>>> import numpy as np
>>> np.set_printoptions(precision=2, suppress=True, linewidth=100)
>>> rng = np.random.default_rng(183713)
>>> data = np.array([[1, -2, 2],
...     [-2, -3, 3],
...     [0, -1, 3],
...     [2, 2, -1],
...     [0, 0, -1],
...     [0, -2, 0],
...     [0, -3, -2]]) * (rng.random((7, 3)) < 0.3)
>>> data
array([[ 0,  0,  0],
       [ 0,  0,  3],
       [ 0,  0,  0],
       [ 2,  2,  0],
       [ 0,  0,  0],
       [ 0, -2,  0],
       [ 0, -3, -2]])
>>> x0 = np.array([0, 1, 2])
>>> target = data @ x0
>>> np.round(np.linalg.lstsq(data, target)[0], 2) + 0
array([0., 1., 2.])
>>> target
array([ 0,  6,  0,  2,  0, -2, -7])
>>> target = target + 0.3 * rng.normal(size=7)
>>> target
array([-0.01,  5.96, -0.15,  1.92, -0.26, -1.69, -7.26])
>>> coef, *_ = np.linalg.lstsq(data, target)
>>> np.round(data.T @ (target - data @ coef), 2) + 0
array([0., 0., 0.])
>>> round(float(np.linalg.norm(target - data @ coef)), 2)
0.49
>>> t = np.radians(60)
>>> Rm = np.eye(3)
>>> Rm[0, 0] = Rm[2, 2] = np.cos(t)
>>> Rm[0, 2], Rm[2, 0] = -np.sin(t), np.sin(t)
>>> Rm
array([[ 0.5 ,  0.  , -0.87],
       [ 0.  ,  1.  ,  0.  ],
       [ 0.87,  0.  ,  0.5 ]])
>>> B = data @ Rm.T
>>> np.round(np.linalg.det(Rm), 2), np.trace(Rm)
(np.float64(1.0), np.float64(2.0))
>>> B
array([[ 0.  ,  0.  ,  0.  ],
       [-2.6 ,  0.  ,  1.5 ],
       [ 0.  ,  0.  ,  0.  ],
       [ 1.  ,  2.  ,  1.73],
       [ 0.  ,  0.  ,  0.  ],
       [ 0.  , -2.  ,  0.  ],
       [ 1.73, -3.  , -1.  ]])
>>> P = data @ np.linalg.solve(data.T @ data, data.T)
>>> np.round(np.linalg.eigvalsh(P), 2) + 0
array([0., 0., 0., 0., 1., 1., 1.])
>>> np.linalg.matrix_rank(np.eye(7) - P)
np.int64(4)
